>>> import numpy as np
>>> np.set_printoptions(precision=3, suppress=True, linewidth=200, floatmode="fixed")
>>> W0 = np.load("layer16.npy")
>>> W0
array([[  0.000,  -1.700,  -0.300,   1.000,  -0.300,  -1.000,   0.300,   1.491,   0.200,  -0.600],
       [  0.600,  -0.100,   1.600,   1.000,   1.300,   0.400,  -0.400,  -1.985,  -0.300,  -1.100],
       [  0.000,   0.700,   0.900,  -1.500,   1.900,  -0.100,   0.300,   1.523,   1.200,  -1.000],
       [ -1.500,  -0.500,  -0.600,   1.600,  -0.100,   1.300,  -2.100, -10.476,   0.300,   0.400],
       [ -0.900,  -0.700,   1.000,  -1.300,   0.000,  -0.300,  -1.200,  -6.000,   2.700,  -1.400],
       [ -0.300,  -1.600,   0.300,   1.400,   1.100,  -0.700,   0.700,   3.492,  -1.900,  -1.700],
       [ -0.700,   0.100,  -1.100,   0.400,   0.200,  -0.200,   0.700,   3.496,  -1.700,  -0.900],
       [  0.900,  -0.400,  -0.300,   1.400,  -0.200,  -0.400,   0.700,   3.531,   0.400,  -0.600],
       [ -0.900,  -1.500,  -0.900,  -1.400,   0.600,  -0.400,   0.200,   1.000,   1.000,   0.700],
       [ -0.300,  -0.400,   0.700,   0.000,  -0.200,   0.000,  -0.300,  -1.507,  -0.100,  -0.700],
       [ -0.400,   0.700,  -0.700,  -0.400,   0.300,   1.700,  -0.300,  -1.515,   1.600,  -0.600],
       [  0.300,  -0.100,  -1.600,  -0.300,   0.200,  -0.600,   1.900,   9.540,   0.700,  -1.100],
       [ -0.400,   0.000,   0.200,  -0.700,  -0.300,  -1.400,  -0.800,  -3.969,  -0.500,  -1.900],
       [  0.800,  -1.000,  -0.800,  -0.900,  -0.900,  -0.100,  -0.600,  -3.002,  -0.700,   0.100],
       [ -1.500,   0.700,  -0.800,   0.300,   0.400,   1.200,  -0.100,  -0.485,  -0.700,   1.900],
       [  1.400,  -1.300,  -1.200,   1.200,  -0.400,  -0.500,  -0.400,  -1.993,   0.200,  -0.800],
       [ -0.400,  -0.200,   0.100,   2.500,  -0.100,   0.800,  -1.500,  -7.469,   1.500,   0.500],
       [  3.500,  -1.100,   2.900,  -1.000,  -1.100,   0.200,   0.800,   3.986,   0.200,   0.100]])
>>> def softmax(z):
...     e = np.exp(z - z.max(axis=-1, keepdims=True))
...     return e / e.sum(axis=-1, keepdims=True)
... 
>>> softmax(W0).sum(axis=1)
array([1.000, 1.000, 1.000, 1.000, 1.000, 1.000, 1.000, 1.000, 1.000, 1.000, 1.000, 1.000, 1.000, 1.000, 1.000, 1.000, 1.000, 1.000])
>>> np.round(softmax(W0[16] + -1), 3) + 0
array([0.028, 0.034, 0.046, 0.502, 0.037, 0.092, 0.009, 0.000, 0.185, 0.068])
>>> att = W0 @ W0.T / np.sqrt(10)
>>> softmax(att).round(6).argmax(axis=1)
array([11,  3, 11,  3,  3, 11, 11, 11, 11,  3,  3, 11,  3,  3,  3,  3,  3, 17])
>>> F = np.load("block2.npy")
>>> print(F)
[[ 0.929 -0.214 -0.214 -0.214]
 [-0.214  0.357 -0.643 -0.643]
 [-0.214 -0.643  0.357 -0.643]
 [-0.214 -0.643 -0.643  0.357]]
>>> B = F / np.linalg.norm(F, axis=1, keepdims=True)
>>> gram = B @ B.T
>>> print((gram - 2 * np.eye(4)).round(6).argmax(axis=1))
[1 0 0 0]
>>> gram[3].round(3) + 0
array([0.000, 0.000, 0.000, 1.000])
>>> np.linalg.norm(B, axis=1)
array([1.000, 1.000, 1.000, 1.000])
>>> gram.round(3) + 0
array([[1.000, 0.000, 0.000, 0.000],
       [0.000, 1.000, 0.000, 0.000],
       [0.000, 0.000, 1.000, 0.000],
       [0.000, 0.000, 0.000, 1.000]])
>>> np.degrees(np.arccos(np.clip(gram[3, 2], -1, 1)))
np.float64(90.0)
>>> np.argwhere(np.triu(np.abs(gram) > 0.95, 1))
array([], shape=(0, 2), dtype=int64)
>>> print((np.abs(gram) > 0.9).astype(int))
[[1 0 0 0]
 [0 1 0 0]
 [0 0 1 0]
 [0 0 0 1]]
>>> x = np.array([0, 2, 0, -2])
>>> np.linalg.inv(F)
array([[ 0.929, -0.214, -0.214, -0.214],
       [-0.214,  0.357, -0.643, -0.643],
       [-0.214, -0.643,  0.357, -0.643],
       [-0.214, -0.643, -0.643,  0.357]])
>>> 4 - np.linalg.matrix_rank(F - np.eye(4), tol=1e-8)
np.int64(3)
>>> F.T @ (F @ x)
array([ 0.000,  2.000,  0.000, -2.000])
>>> round(float(np.linalg.det(F)), 3)
-1.0
>>> [p for p in range(1, 25) if np.allclose(np.linalg.matrix_power(F, p), np.eye(4))]
[2, 4, 6, 8, 10, 12, 14, 16, 18, 20, 22, 24]
>>> np.zeros(4, 4)
Traceback (most recent call last):
  File "<python-input-26>", line 1, in <module>
    np.zeros(4, 4)
    ~~~~~~~~^^^^^^
TypeError: Cannot interpret '4' as a data type
>>> print(np.linalg.svd(F, compute_uv=False))
[1.000 1.000 1.000 1.000]
>>> F[4]
Traceback (most recent call last):
  File "<python-input-28>", line 1, in <module>
    F[4]
    ~^^^
IndexError: index 4 is out of bounds for axis 0 with size 4
>>> np.linalg.matrix_rank(F)
np.int64(4)
>>> F.shape
(4, 4)
>>> np.unravel_index(np.abs(F).argmax(), F.shape)
(np.int64(0), np.int64(0))
>>> F - F[0]
array([[ 0.000,  0.000,  0.000,  0.000],
       [-1.143,  0.571, -0.429, -0.429],
       [-1.143, -0.429,  0.571, -0.429],
       [-1.143, -0.429, -0.429,  0.571]])
>>> print(np.diff(F, axis=0))
[[-1.143  0.571 -0.429 -0.429]
 [ 0.000 -1.000  1.000  0.000]
 [ 0.000  0.000 -1.000  1.000]]
>>> F.sum(axis=0)
array([ 0.286, -1.143, -1.143, -1.143])
>>> F.mean(axis=0)
array([ 0.071, -0.286, -0.286, -0.286])
>>> ev, V = np.linalg.eigh(F)
>>> ev
array([-1.000,  1.000,  1.000,  1.000])
>>> np.round(V.T @ V, 3) + 0
array([[1.000, 0.000, 0.000, 0.000],
       [0.000, 1.000, 0.000, 0.000],
       [0.000, 0.000, 1.000, 0.000],
       [0.000, 0.000, 0.000, 1.000]])
>>> print(np.unique(ev.round(6) + 0, return_counts=True)[1])
[1 3]
>>> np.linalg.eigvalsh(F @ F)
array([1.000, 1.000, 1.000, 1.000])
>>> round(float(ev.sum()), 3), np.trace(F)
(2.0, np.float64(2.0))
>>> print((ev > 1e-8).sum(), (ev < -1e-8).sum())
3 1
>>> m1 = np.loadtxt("x.csv", delimiter=",")
>>> m1
array([[ 5.000, -2.000, -4.000,  4.000,  1.000,  5.000, -3.000, -1.000, -2.000, -1.000],
       [ 0.000, -2.000, -5.000,  2.000,  1.000,  4.000,  1.000,  3.000, -3.000,  5.000],
       [ 1.000, -2.000, -5.000, -3.000,  3.000,  1.000,  5.000,  1.000, -4.000, -2.000],
       [-1.000,  5.000, -5.000,  5.000, -1.000,  4.000,  2.000,  0.000, -2.000, -2.000],
       [ 1.000, -2.000, -5.000, -3.000,  3.000,  1.000,  5.000,  1.000, -4.000, -2.000],
       [ 1.000, -2.000,  4.000, -2.000, -5.000, -4.000,  5.000, -3.000,  1.000,  4.000],
       [ 2.000,  0.000, -4.000,  1.000,  4.000, -1.000,  1.000, -3.000,  2.000, -4.000],
       [-1.000,  4.000,  3.000,  5.000,  5.000,  5.000,  4.000,  2.000, -2.000,  2.000],
       [ 5.000, -2.000, -2.000, -4.000,  3.000,  5.000, -1.000, -3.000, -3.000, -1.000],
       [ 3.000, -1.000,  2.000, -1.000,  4.000,  2.000,  1.000,  0.000,  1.000, -5.000],
       [-1.000, -4.000,  1.000, -4.000, -2.000, -3.000, -5.000,  2.000, -2.000,  4.000]])
>>> B = np.c_[m1[:, :5] @ np.array([[-3, -1, -2, 0, -1],
...     [-3, -3, 1, -1, 0],
...     [-2, -2, 1, 0, 3],
...     [-3, -2, -2, 3, -2],
...     [-1, -1, -2, 3, -3]]), np.array([2, 0, 1, 1, 1, 2, 3, 2, 1, 3, 0])]
>>> B
array([[-14.000,   0.000, -26.000,  17.000, -28.000,   2.000],
       [  9.000,  11.000, -13.000,  11.000, -22.000,   0.000],
       [ 19.000,  18.000,  -9.000,   2.000, -19.000,   1.000],
       [-16.000, -13.000,  -6.000,   7.000, -21.000,   1.000],
       [ 19.000,  18.000,  -9.000,   2.000, -19.000,   1.000],
       [  6.000,   6.000,  14.000, -19.000,  30.000,   2.000],
       [ -5.000,   0.000, -18.000,  15.000, -28.000,   3.000],
       [-35.000, -32.000, -11.000,  26.000, -15.000,   2.000],
       [  4.000,  10.000, -12.000,  -1.000, -12.000,   1.000],
       [-11.000,  -6.000, -11.000,  10.000,  -7.000,   3.000],
       [ 27.000,  21.000,  11.000, -14.000,  18.000,   0.000]])
>>> print(np.linalg.matrix_rank(np.c_[m1, B]))
10
>>> np.round(np.linalg.norm(B - m1 @ np.linalg.lstsq(m1, B)[0], axis=0), 3) + 0
array([0.000, 0.000, 0.000, 0.000, 0.000, 0.000])
>>> np.linalg.matrix_rank(B)
np.int64(6)
